$ python3 -q
>>> import numpy as np
>>> np.set_printoptions(precision=2, suppress=True, linewidth=160, floatmode="fixed")
>>> E = np.loadtxt("a.csv", delimiter=",")
>>> print(E)
[[-24.00 -16.00 -56.00]
 [ 24.00  16.00  56.00]
 [  0.00   0.00   0.00]
 [ 15.00  10.00  35.00]]
>>> print([round(float(x), 2) for x in np.linalg.svd(E, compute_uv=False)[:3]])
[97.4, 0.0, 0.0]
>>> print(np.linalg.matrix_rank(E, rtol=0.1))
1
>>> print(np.argsort(-np.linalg.norm(E, axis=0).round(6), kind="stable")[:3])
[2 0 1]
>>> r = np.linalg.matrix_rank(E)
>>> print(r)
1
>>> null = np.linalg.svd(E)[2][r:].T
>>> print([int(np.linalg.matrix_rank(E[:, :j + 1])) for j in range(3)])
[1, 1, 1]
>>> print(np.linalg.matrix_rank(E.T @ E), np.linalg.matrix_rank(E @ E.T))
1 1
>>> print(np.round(E @ null, 2) + 0)
[[0.00 0.00]
 [0.00 0.00]
 [0.00 0.00]
 [0.00 0.00]]
>>> print(null.shape)
(3, 2)
>>> A2 = E[0, 0] * E[1:] - np.outer(E[1:, 0], E[0])
>>> print(A2)
[[0.00 0.00 0.00]
 [0.00 0.00 0.00]
 [0.00 0.00 0.00]]
>>> print(np.linalg.matrix_rank(A2), np.linalg.matrix_rank(E))
0 1
>>> print(E[:, 0] / E[0, 0])
[ 1.00 -1.00 -0.00 -0.62]
>>> left, sv, VT = np.linalg.svd(E)
>>> V = VT[:(sv > 1e-8).sum()]
>>> rng = np.random.default_rng(486235)
>>> vec = E[3] + -3 * E[1] + rng.integers(2) * np.eye(3)[0]
>>> print(vec)
[ -57.00  -38.00 -133.00]
>>> print(V.T @ V)
[[0.15 0.10 0.34]
 [0.10 0.06 0.23]
 [0.34 0.23 0.79]]
>>> print(np.allclose(V.T @ V @ vec, vec))
True
>>> print(round(float(np.linalg.norm(vec - V.T @ V @ vec)), 2))
0.0
>>> blk = np.stack([E, -2 * E, E[::-1]])
>>> print(np.linalg.norm(blk, axis=(1, 2)))
[ 97.40 194.79  97.40]
>>> print(np.einsum("bij,cij->bc", blk, blk))
[[  9486.00 -18972.00  -4960.00]
 [-18972.00  37944.00   9920.00]
 [ -4960.00   9920.00   9486.00]]
>>> X = np.load("x.npy")
>>> print(X)
[[ 4 -2  2]
 [-1 -3  0]
 [ 4 -2  2]]
>>> A2 = X / np.linalg.norm(X, axis=1, keepdims=True)
>>> G = A2 @ A2.T
>>> print(np.degrees(np.arccos(np.clip(G[2, 0], -1, 1))))
0.0
>>> print(G[2])
[1.00 0.13 1.00]
>>> r = np.linalg.matrix_rank(X)
>>> print(r)
2
>>> null = np.linalg.svd(X)[2][r:].T
>>> print(np.round(X @ null, 2) + 0)
[[0.00]
 [0.00]
 [0.00]]
>>> print(null @ null.T)
[[ 0.15 -0.05 -0.36]
 [-0.05  0.02  0.12]
 [-0.36  0.12  0.83]]
>>> print(np.allclose(X @ null, 0))
True
>>> print(null.shape)
(3, 1)
>>> data = rng.normal(size=(10, 3))
>>> data = 10 * data / np.linalg.norm(data, axis=1, keepdims=True)
>>> print(data)
[[-4.66 -5.86  6.63]
 [ 9.63  2.40  1.21]
 [-8.75 -4.13 -2.51]
 [-7.25 -3.15  6.12]
 [ 9.85 -1.55 -0.73]
 [-4.75  7.43 -4.71]
 [ 0.03  8.14 -5.81]
 [ 0.50  9.97  0.60]
 [ 2.32  5.34  8.13]
 [ 3.94  7.81  4.85]]
>>> C = data[[4, 6]].astype(float)
>>> for _ in range(4):
...     idx = np.linalg.norm(data[:, None] - C, axis=-1).argmin(axis=1)
...     C = np.array([data[idx == j].mean(axis=0) for j in range(2)])
... 
>>> print(idx)
[0 0 1 1 0 1 1 1 0 0]
>>> print(C)
[[ 4.22  1.63  4.02]
 [-4.04  3.65 -1.26]]
>>> print(np.bincount(idx))
[5 5]
>>> q, Rm = np.linalg.qr(data)
>>> print(np.allclose(Rm.T @ Rm, data.T @ data))
True
>>> print(np.abs(np.diag(Rm)))
[19.61 18.71 15.18]
>>> print(q.shape, Rm.shape)
(10, 3) (3, 3)
>>> print(np.round(q.T @ q, 2) + 0)
[[1.00 0.00 0.00]
 [0.00 1.00 0.00]
 [0.00 0.00 1.00]]
>>> print(round(abs(Rm[0, 0]), 2), np.round(np.linalg.norm(data[:, 0]), 2))
19.61 19.61
>>> print(Rm)
[[19.61  5.47  0.60]
 [ 0.00 18.71 -2.25]
 [ 0.00  0.00 15.18]]
>>> Ac = (data - data.mean(axis=0)) / data.std(axis=0)
>>> print(Ac.std(axis=0))
[1.00 1.00 1.00]
>>> beta = np.linalg.lstsq(np.delete(Ac, 2, axis=1), Ac[:, 2])[0]
>>> print(np.round(1 - np.var(Ac[:, 2] - np.delete(Ac, 2, axis=1) @ beta), 2))
0.1
>>> arr = np.loadtxt("out10.csv", delimiter=",")
>>> print(arr)
[[-2.00 -2.00 -1.00]
 [-1.00  0.00 -1.00]
 [ 2.00 -1.00  0.00]]
>>> def softmax(z):
...     e = np.exp(z - z.max(axis=-1, keepdims=True))
...     return e / e.sum(axis=-1, keepdims=True)
... 
>>> print(softmax(arr).sum(axis=1))
[1.00 1.00 1.00]
>>> print(softmax(arr[2] + 2))
[0.84 0.04 0.11]
>>> print(np.round(softmax(10 * arr[2]), 2) + 0)
[1.00 0.00 0.00]
>>> scores = arr @ arr.T / np.sqrt(3)
>>> print(softmax(scores + np.triu(np.full(scores.shape, -np.inf), 1)))
[[1.00 0.00 0.00]
 [0.64 0.36 0.00]
 [0.02 0.02 0.97]]
>>> print(np.round(softmax(scores), 2) + 0)
[[0.97 0.03 0.00]
 [0.62 0.35 0.03]
 [0.02 0.02 0.97]]
>>> vec = np.array([3, 4, 5])
>>> h1 = np.maximum(X @ vec, 0)
>>> print(X * (h1 > 1e-9)[:, None])
[[ 4 -2  2]
 [ 0  0  0]
 [ 4 -2  2]]
>>> print(np.maximum(X @ (3 * vec), 0))
[42  0 42]
>>> print(np.maximum(X @ vec, 0) - np.maximum(-X @ vec, 0))
[ 14 -15  14]
>>> print(np.tanh(X @ vec))
[ 1.00 -1.00  1.00]
>>> print(X.T @ h1)
[112 -56  56]
>>> print(np.flatnonzero(h1 > 1e-9))
[0 2]
